$ python3 -q
>>> import numpy as np
>>> np.set_printoptions(precision=3, suppress=True, linewidth=120, floatmode="fixed")
>>> def rnd(a):
...     return np.round(a, 3) + 0
... 
>>> E = np.load("case10.npy")
>>> E
array([[ 5,  4,  2],
       [-5,  4, -3],
       [ 5,  4,  2]])
>>> rank = np.linalg.matrix_rank(E)
>>> rank
np.int64(2)
>>> N = np.linalg.svd(E)[2][rank:].T
>>> rnd(N[:, 0] / N[np.abs(N[:, 0]).round(6).argmax(), 0])
array([-0.500,  0.125,  1.000])
>>> [int(np.linalg.matrix_rank(E[:, :j + 1])) for j in range(3)]
[1, 2, 2]
>>> np.linalg.matrix_rank(E.T @ E), np.linalg.matrix_rank(E @ E.T)
(np.int64(2), np.int64(2))
>>> np.linalg.lstsq(E[:-1].T, E[-1])[2]
np.int32(2)
>>> np.allclose(E[:-1].T @ np.linalg.lstsq(E[:-1].T, E[-1])[0], E[-1])
True
>>> np.abs(np.diag(np.linalg.qr(E)[1])) > 1e-9
array([ True,  True, False])
>>> np.unique(E.round(6), axis=0).shape
(2, 3)
>>> rnd(np.trace(np.linalg.pinv(E) @ E))
np.float64(2.0)
>>> u, r1 = E[2], E[0]
>>> u @ u
np.int64(45)
>>> p = (u @ r1) / (u @ u) * u
>>> r1 - p
array([0.000, 0.000, 0.000])
>>> rnd(np.linalg.norm(u + r1) ** 2 + np.linalg.norm(u - r1) ** 2)
np.float64(180.0)
>>> left, sig, VT = np.linalg.svd(E)
>>> np.argmax(sig[:-1] / (sig[1:] + 1e-6)) + 1
np.int64(2)
>>> Y = left[:, :2] @ np.diag(sig[:2]) @ VT[:2]
>>> rnd(Y)
array([[ 5.000,  4.000,  2.000],
       [-5.000,  4.000, -3.000],
       [ 5.000,  4.000,  2.000]])
>>> np.linalg.matrix_rank(Y)
np.int64(2)
>>> A = np.array([[1, 5, 2, 3, 0, 2, 5, 0],
...     [5, 1, 5, 2, 3, 0, 2, 5],
...     [2, 5, 1, 5, 2, 3, 0, 2],
...     [3, 2, 5, 1, 5, 2, 3, 0],
...     [0, 3, 2, 5, 1, 5, 2, 3],
...     [2, 0, 3, 2, 5, 1, 5, 2],
...     [5, 2, 0, 3, 2, 5, 1, 5],
...     [0, 5, 2, 0, 3, 2, 5, 1]])
>>> rng = np.random.default_rng(76041)
>>> labels = rng.permutation(8)
>>> Y = A[:, labels] * rng.choice([-1, 1], 8)
>>> Y
array([[ 0,  0,  1,  2, -5, -5,  3, -2],
       [ 3, -5,  5,  5, -1, -2,  2,  0],
       [ 2, -2,  2,  1, -5,  0,  5, -3],
       [ 5,  0,  3,  5, -2, -3,  1, -2],
       [ 1, -3,  0,  2, -3, -2,  5, -5],
       [ 5, -2,  2,  3,  0, -5,  2, -1],
       [ 2, -5,  5,  0, -2, -1,  3, -5],
       [ 3, -1,  0,  2, -5, -5,  0, -2]])
>>> left, _, VT = np.linalg.svd(A.T @ Y)
>>> rnd(left @ VT)
array([[ 0.000,  0.000,  1.000,  0.000,  0.000,  0.000,  0.000,  0.000],
       [ 0.000,  0.000,  0.000,  0.000, -1.000,  0.000,  0.000,  0.000],
       [ 0.000,  0.000,  0.000,  1.000,  0.000,  0.000,  0.000,  0.000],
       [ 0.000,  0.000,  0.000,  0.000,  0.000,  0.000,  1.000,  0.000],
       [ 1.000,  0.000,  0.000,  0.000,  0.000,  0.000,  0.000,  0.000],
       [ 0.000,  0.000,  0.000,  0.000,  0.000,  0.000,  0.000, -1.000],
       [ 0.000,  0.000,  0.000,  0.000,  0.000, -1.000,  0.000,  0.000],
       [ 0.000, -1.000,  0.000,  0.000,  0.000,  0.000,  0.000,  0.000]])
>>> labels
array([4, 7, 0, 2, 1, 6, 3, 5])
>>> rnd(np.linalg.lstsq(A, Y)[0])
array([[ 0.000,  0.000,  1.000,  0.000,  0.000,  0.000,  0.000,  0.000],
       [ 0.000,  0.000,  0.000,  0.000, -1.000,  0.000,  0.000,  0.000],
       [ 0.000,  0.000,  0.000,  1.000,  0.000,  0.000,  0.000,  0.000],
       [ 0.000,  0.000,  0.000,  0.000,  0.000,  0.000,  1.000,  0.000],
       [ 1.000,  0.000,  0.000,  0.000,  0.000,  0.000,  0.000,  0.000],
       [ 0.000,  0.000,  0.000,  0.000,  0.000,  0.000,  0.000, -1.000],
       [ 0.000,  0.000,  0.000,  0.000,  0.000, -1.000,  0.000,  0.000],
       [ 0.000, -1.000,  0.000,  0.000,  0.000,  0.000,  0.000,  0.000]])
